$ ipython --no-banner

In [1]: import numpy as np

In [2]: from numpy import linalg as LA

In [3]: np.set_printoptions(precision=1, suppress=True, linewidth=160, sign=" ")

In [4]: rd = lambda a: np.round(a, 1) + 0

In [5]: cent = np.array([[2, 0, 3], [0, 3, 1], [3, 3, -2]])

In [6]: rng = np.random.default_rng(355)

In [7]: A = (rng.random((10, 3)) < 0.25) @ cent

In [8]: A
Out[8]: 
array([[ 2,  0,  3],
       [ 3,  6, -1],
       [ 2,  3,  4],
       [ 0,  0,  0],
       [ 2,  0,  3],
       [ 0,  0,  0],
       [ 2,  0,  3],
       [ 0,  0,  0],
       [ 2,  0,  3],
       [ 0,  0,  0]])

In [9]: cent = A[[7, 0]].astype(float)

In [10]: for _ in range(4):
    ...:     z = LA.norm(A[:, None] - cent, axis=-1).argmin(axis=1)
    ...:     cent = np.array([A[z == j].mean(axis=0) for j in range(2)])
    ...: 

In [11]: z
Out[11]: array([ 1,  0,  1,  0,  1,  0,  1,  0,  1,  0])

In [12]: np.abs(cent[1] - cent[0]).argmax()
Out[12]: np.int64(2)

In [13]: vec = np.array([-2, -7, -2])

In [14]: rhs = A @ vec

In [15]: rd(LA.solve(A.T @ A, A.T @ rhs))
Out[15]: array([-2., -7., -2.])

In [16]: rhs
Out[16]: array([-10, -46, -33,   0, -10,   0, -10,   0, -10,   0])

In [17]: rd(LA.lstsq(A, rhs)[0])
Out[17]: array([-2., -7., -2.])

In [18]: rhs = rhs + 0.3 * rng.normal(size=10)

In [19]: rd(rhs)
Out[19]: array([-10.3, -46. , -32.3,   0.1,  -9.9,   0.2,  -9.6,  -0.6, -10.1,  -0.3])

In [20]: beta, *_ = LA.lstsq(A, rhs)

In [21]: rd(beta)
Out[21]: array([-2.3, -6.8, -1.8])

In [22]: rd(LA.norm(rhs - A @ beta))
Out[22]: np.float64(0.9)

In [23]: [round(float(LA.norm(LA.solve(A.T @ A + lam * np.eye(3), A.T @ rhs))), 2) for lam in (0, 1, 10, 100)]
Out[23]: [7.44, 7.22, 6.26, 2.91]

In [24]: z = A[:, 0] > np.median(A[:, 0])

In [25]: f = A[z].mean(axis=0) - A[~z].mean(axis=0)

In [26]: ((A - A.mean(axis=0)) @ f > 0).astype(int)
Out[26]: array([ 0,  1,  1,  0,  0,  0,  0,  0,  0,  0])

In [27]: (((A - A.mean(axis=0)) @ f > 0) == z).mean()
Out[27]: np.float64(0.9)

In [28]: z.astype(int)
Out[28]: array([ 0,  1,  0,  0,  0,  0,  0,  0,  0,  0])

In [29]: rd(f)
Out[29]: array([ 1.9,  5.7, -2.8])
